$ python -q
>>> import numpy as np
>>> np.set_printoptions(suppress=True, linewidth=200)
>>> tidy = lambda a: np.round(a, 2) + 0
>>> E = np.load("x.npy")
>>> E
array([[ 1,  1, -1, -1, -1, -1,  1,  1],
       [ 1, -1,  1, -1,  1, -1,  1, -1],
       [ 1, -1,  1, -1, -1,  1, -1,  1],
       [ 1, -1, -1,  1, -1,  1,  1, -1],
       [ 1,  1,  1,  1,  1,  1,  1,  1]])
>>> rng = np.random.default_rng(4677)
>>> M2 = E + rng.integers(-2, 3, (5, 1)) @ rng.integers(-2, 3, (1, 8))
>>> M2
array([[ 2, -1,  0, -2, -3, -1, -1,  2],
       [ 1, -1,  1, -1,  1, -1,  1, -1],
       [-1,  3, -1,  1,  3,  1,  3, -1],
       [-1,  3, -3,  3,  3,  1,  5, -3],
       [ 1,  1,  1,  1,  1,  1,  1,  1]])
>>> tidy(np.linalg.svd(M2 - E, compute_uv=False))
array([12.,  0.,  0.,  0.,  0.])
>>> np.abs(M2 - E).sum(axis=1)
array([10,  0, 20, 20,  0])
>>> M2 - E
array([[ 1, -2,  1, -1, -2,  0, -2,  1],
       [ 0,  0,  0,  0,  0,  0,  0,  0],
       [-2,  4, -2,  2,  4,  0,  4, -2],
       [-2,  4, -2,  2,  4,  0,  4, -2],
       [ 0,  0,  0,  0,  0,  0,  0,  0]])
>>> np.linalg.matrix_rank(M2 - E, tol=1e-8)
np.int64(1)
>>> F = np.array([[-1, -1, -1], [-1, -2, -2], [-1, -2, -3]])
>>> F
array([[-1, -1, -1],
       [-1, -2, -2],
       [-1, -2, -3]])
>>> # equal to its transpose
>>> w, vecs = np.linalg.eigh(F)
>>> tidy(vecs @ np.diag(w) @ vecs.T)
array([[-1., -1., -1.],
       [-1., -2., -2.],
       [-1., -2., -3.]])
>>> def softmax(z):
...     e = np.exp(z - z.max(axis=-1, keepdims=True))
...     return e / e.sum(axis=-1, keepdims=True)
... 
>>> tidy(softmax(E[3]))
array([0.22, 0.03, 0.03, 0.22, 0.03, 0.22, 0.22, 0.03])
>>> tidy(softmax(E).sum(axis=1))
array([1., 1., 1., 1., 1.])
>>> tidy(softmax(E[3] + -1))
array([0.22, 0.03, 0.03, 0.22, 0.03, 0.22, 0.22, 0.03])
>>> tidy(softmax(10 * E[3]))
array([0.25, 0.  , 0.  , 0.25, 0.  , 0.25, 0.25, 0.  ])
>>> att = E @ E.T / np.sqrt(8)
>>> softmax(att).round(6).argmax(axis=1)
array([0, 1, 2, 3, 4])
>>> tidy(softmax(att)[3] @ E)
array([ 1.  , -0.81, -0.71,  0.71, -0.81,  0.81,  0.9 , -0.71])
>>> tidy(softmax(att))
array([[0.81, 0.05, 0.05, 0.05, 0.05],
       [0.05, 0.81, 0.05, 0.05, 0.05],
       [0.05, 0.05, 0.81, 0.05, 0.05],
       [0.05, 0.05, 0.05, 0.81, 0.05],
       [0.05, 0.05, 0.05, 0.05, 0.81]])
>>> np.linalg.matrix_power(F, 2)
array([[ 3,  5,  6],
       [ 5,  9, 11],
       [ 6, 11, 14]])
>>> (F - F.T) / 2
array([[0., 0., 0.],
       [0., 0., 0.],
       [0., 0., 0.]])
>>> tidy(np.sort(np.abs(np.linalg.eigvals(F))))
array([0.31, 0.64, 5.05])
>>> np.allclose(F @ F.T, F.T @ F)
True
>>> F @ F
array([[ 3,  5,  6],
       [ 5,  9, 11],
       [ 6, 11, 14]])
>>> w, vecs = np.linalg.eig(F)
>>> tidy(w)
array([-5.05, -0.64, -0.31])
>>> tidy(np.prod(w))
np.float64(-1.0)
>>> tidy(np.sort(np.linalg.eigvals(F @ F)))
array([ 0.09,  0.41, 25.49])
>>> tidy(np.sort(np.linalg.eigvals(np.linalg.inv(F))))
array([-3.25, -1.55, -0.2 ])
>>> u = np.array([-3, 0, 0])
>>> M2 = F + np.outer(u, np.eye(3)[1])
>>> tidy(np.linalg.det(M2) / np.linalg.det(F)), tidy(1 + np.linalg.solve(F, u)[1])
(np.float64(-2.0), np.float64(-2.0))
>>> np.linalg.matrix_rank(np.linalg.inv(M2) - np.linalg.inv(F), tol=1e-8)
np.int64(1)
>>> M2
array([[-1., -4., -1.],
       [-1., -2., -2.],
       [-1., -2., -3.]])
